$ python -q
>>> import numpy as np
>>> import numpy.linalg as la
>>> np.set_printoptions(precision=3, suppress=True, linewidth=100, legacy="1.25")
>>> J = np.maximum(np.array([[-1],
...     [-2],
...     [3],
...     [1],
...     [-2],
...     [2],
...     [0],
...     [-1],
...     [1],
...     [-2],
...     [2],
...     [3],
...     [1],
...     [1],
...     [-2],
...     [-2],
...     [3],
...     [2],
...     [-2],
...     [0],
...     [2],
...     [1],
...     [-3],
...     [1],
...     [-3],
...     [-1],
...     [-3],
...     [-3],
...     [-1],
...     [0],
...     [-1],
...     [-3],
...     [1],
...     [-3],
...     [-3],
...     [1],
...     [0]]) @ np.array([[1, 3, 3, 2]]) + np.array([5, 5, 1, 4]), 0)
>>> print(J)
[[ 4  2  0  2]
 [ 3  0  0  0]
 [ 8 14 10 10]
 [ 6  8  4  6]
 [ 3  0  0  0]
 [ 7 11  7  8]
 [ 5  5  1  4]
 [ 4  2  0  2]
 [ 6  8  4  6]
 [ 3  0  0  0]
 [ 7 11  7  8]
 [ 8 14 10 10]
 [ 6  8  4  6]
 [ 6  8  4  6]
 [ 3  0  0  0]
 [ 3  0  0  0]
 [ 8 14 10 10]
 [ 7 11  7  8]
 [ 3  0  0  0]
 [ 5  5  1  4]
 [ 7 11  7  8]
 [ 6  8  4  6]
 [ 2  0  0  0]
 [ 6  8  4  6]
 [ 2  0  0  0]
 [ 4  2  0  2]
 [ 2  0  0  0]
 [ 2  0  0  0]
 [ 4  2  0  2]
 [ 5  5  1  4]
 [ 4  2  0  2]
 [ 2  0  0  0]
 [ 6  8  4  6]
 [ 2  0  0  0]
 [ 2  0  0  0]
 [ 6  8  4  6]
 [ 5  5  1  4]]
>>> # rows 1 and 4 are equal
>>> proj = J @ la.solve(J.T @ J, J.T)
>>> print(proj @ J[:, 0])
[4. 3. 8. 6. 3. 7. 5. 4. 6. 3. 7. 8. 6. 6. 3. 3. 8. 7. 3. 5. 7. 6. 2. 6. 2. 4. 2. 2. 4. 5. 4. 2. 6.
 2. 2. 6. 5.]
>>> print(np.diag(proj))
[0.2   0.11  0.209 0.058 0.11  0.078 0.148 0.2   0.058 0.11  0.078 0.209 0.058 0.058 0.11  0.11
 0.209 0.078 0.11  0.148 0.078 0.058 0.049 0.058 0.049 0.2   0.049 0.049 0.2   0.148 0.2   0.049
 0.058 0.049 0.049 0.058 0.148]
>>> gram = np.cov(J, rowvar=False)
>>> print(gram.shape)
(4, 4)
>>> print(gram)
[[ 3.845  9.201  5.862  6.661]
 [ 9.201 23.009 15.186 16.511]
 [ 5.862 15.186 10.811 10.736]
 [ 6.661 16.511 10.736 11.892]]
>>> print(np.argsort(-J.std(axis=0).round(6), kind="stable"))
[1 3 2 0]
>>> print(la.eigvalsh(gram)[::-1])
[48.637  0.834  0.081  0.006]
>>> Xc = J - J.mean(axis=0)
>>> vecs = la.svd(Xc)[2][:3]
>>> out = Xc - Xc @ vecs.T @ vecs
>>> print(la.norm(out, axis=1).round(6).argmax())
0
>>> print(round(la.norm(out) / la.norm(Xc), 3))
0.011
>>> print(np.round(np.cov(Xc @ vecs.T, rowvar=False), 3) + 0)
[[48.637  0.     0.   ]
 [ 0.     0.834  0.   ]
 [ 0.     0.     0.081]]
>>> f, v = J[31], J[3]
>>> print(f @ f)
4
>>> pr = (f @ v) / (f @ f) * f
>>> print(np.outer(f, v))
[[12 16  8 12]
 [ 0  0  0  0]
 [ 0  0  0  0]
 [ 0  0  0  0]]
>>> print(la.matrix_rank(np.outer(f, v)))
1
>>> print(v - pr)
[0. 8. 4. 6.]
>>> print((v - pr) @ f)
0.0
>>> W0 = np.loadtxt("block14.csv", delimiter=",")
>>> print(W0)
[[0. 2. 3. 3. 3. 0. 3. 0. 2. 3. 1. 1.]
 [3. 0. 2. 3. 3. 0. 3. 3. 0. 2. 2. 0.]
 [2. 1. 2. 0. 2. 2. 2. 1. 3. 0. 0. 1.]
 [0. 2. 0. 3. 1. 2. 1. 2. 0. 1. 3. 0.]
 [0. 3. 1. 0. 3. 2. 0. 3. 0. 3. 2. 0.]
 [3. 2. 3. 1. 1. 2. 2. 0. 0. 3. 1. 0.]
 [0. 2. 0. 3. 1. 2. 1. 2. 0. 1. 3. 0.]
 [1. 1. 0. 3. 1. 2. 1. 1. 2. 2. 1. 0.]]
>>> Uu, sig, VT = la.svd(W0)
>>> vecs = VT[:(sig > 1e-8).sum()]
>>> rng = np.random.default_rng(33450)
>>> vec = W0[2] + 2 * W0[6] + rng.integers(2) * np.eye(12)[3]
>>> print(vec)
[2. 5. 2. 6. 4. 6. 4. 5. 3. 2. 6. 1.]
>>> print(la.matrix_rank(np.vstack([W0, vec])))
7
>>> print(np.allclose(vecs.T @ vecs @ vec, vec))
True
>>> print(np.diag(vecs.T @ vecs))
[0.769 0.503 0.523 0.803 0.524 0.648 0.404 0.663 0.76  0.852 0.436 0.116]
>>> W = np.array([[-1, 2, -3, -1],
...     [-3, 2, 3, 1],
...     [-3, 0, -3, 2],
...     [-2, 0, 0, 2],
...     [1, -2, -1, -1],
...     [-1, 3, 2, 3],
...     [-2, 0, 3, 2],
...     [3, -2, -3, 1],
...     [3, -1, -1, 0],
...     [-1, 3, 2, -3],
...     [-1, -3, 3, -3],
...     [1, -2, -3, -1]])
>>> c = np.array([-1, 2, 0, 0])
>>> H = np.maximum(W0 @ W + c, 0)
>>> print(H)
[[ 0.  2.  7.  4.]
 [ 0.  0.  0.  1.]
 [ 0.  3.  0. 11.]
 [ 0.  0. 17.  5.]
 [ 0.  5. 10.  0.]
 [ 0. 22.  6.  4.]
 [ 0.  0. 17.  5.]
 [ 0.  9.  8.  5.]]
>>> print((H > 0).astype(int))
[[0 1 1 1]
 [0 0 0 1]
 [0 1 0 1]
 [0 0 1 1]
 [0 1 1 0]
 [0 1 1 1]
 [0 0 1 1]
 [0 1 1 1]]
>>> print((H > 0).mean(axis=0))
[0.    0.625 0.75  0.875]
>>> Z = np.array([[-1, -4, -1], [3, 3, 3], [5, 0, 2], [-4, -5, 0]])
>>> print(W @ Z)
[[ -4  15   1]
 [ 20  13  15]
 [-20   2  -3]
 [ -6  -2   2]
 [ -8  -5  -9]
 [  8  -2  14]
 [  9  -2   8]
 [-28 -23 -15]
 [-11 -15  -8]
 [ 32  28  14]
 [ 19  10  -2]
 [-18  -5 -13]]
>>> print((H @ Z).round(6).argmax(axis=1))
[0 2 2 0 0 0 0 0]
